% ipython --no-banner

In [1]: import numpy as np

In [2]: from numpy import linalg as LA

In [3]: np.set_printoptions(precision=3, suppress=True, linewidth=160, sign=" ")

In [4]: feats = np.array([[32, -7, -9], [5, 61, 6], [1, -8, 57]])

In [5]: print(feats)
[[32 -7 -9]
 [ 5 61  6]
 [ 1 -8 57]]

In [6]: print(feats @ feats)
[[ 980 -579 -843]
 [ 471 3638  663]
 [  49 -951 3192]]

In [7]: print((feats + feats.T) / 2)
[[32. -1. -4.]
 [-1. 61. -1.]
 [-4. -1. 57.]]

In [8]: print((feats - feats.T) / 2)
[[ 0. -6. -5.]
 [ 6.  0.  7.]
 [ 5. -7.  0.]]

In [9]: print(np.allclose(feats, feats.T))
False

In [10]: LA.determinant(feats)
AttributeError: module 'numpy.linalg' has no attribute 'determinant'


In [11]: print(round(float(LA.det(feats)), 3))
115662.0

In [12]: A2 = feats / LA.norm(feats, axis=1, keepdims=True)

In [13]: G = A2 @ A2.T

In [14]: print(np.argwhere(np.triu(np.abs(G) > 0.95, 1)))
[]

In [15]: print(LA.norm(A2, axis=1))
[ 1.  1.  1.]

In [16]: print(G)
[[ 1.    -0.154 -0.217]
 [-0.154  1.    -0.04 ]
 [-0.217 -0.04   1.   ]]

In [17]: print((G - 2 * np.eye(3)).round(6).argmax(axis=1))
[ 1  2  1]

In [18]: O, _ = LA.qr(np.array([[-0.3, 0.1, 0.9, -0.3],
    ...:     [-0.4, 1.8, 0.6, 0.6],
    ...:     [0.1, -0.9, 0.3, -0.9],
    ...:     [-1.2, -0.4, -0.4, -1.1]]))

In [19]: J = 2 * O

In [20]: print(J)
[[-0.46  -0.036 -1.662 -1.012]
 [-0.614 -1.685 -0.301  0.832]
 [ 0.153  0.863 -0.979  1.507]
 [-1.841  0.643  0.434  0.101]]

In [21]: print(round(LA.det(2 * J), 3), round(LA.det(J), 3))
-256.0 -16.0

In [22]: print(np.round(LA.det(J.T), 3))
-16.0

In [23]: print(round(LA.eigvals(J).sum().real, 3))
-3.023

In [24]: print(np.round(np.poly(J), 3) + 0)
[  1.      3.023   0.    -12.094 -16.   ]

In [25]: print((J + J.T) / 2)
[[-0.46  -0.325 -0.754 -1.427]
 [-0.325 -1.685  0.281  0.738]
 [-0.754  0.281 -0.979  0.971]
 [-1.427  0.738  0.971  0.101]]

In [26]: LA.determinant(J)
AttributeError: module 'numpy.linalg' has no attribute 'determinant'


In [27]: print(np.sort(np.abs(LA.eigvals(J))))
[ 2.  2.  2.  2.]

In [28]: print(round(LA.det(J), 3))
-16.0

In [29]: print(round(float(np.abs(LA.eigvals(J)).max()), 3))
2.0
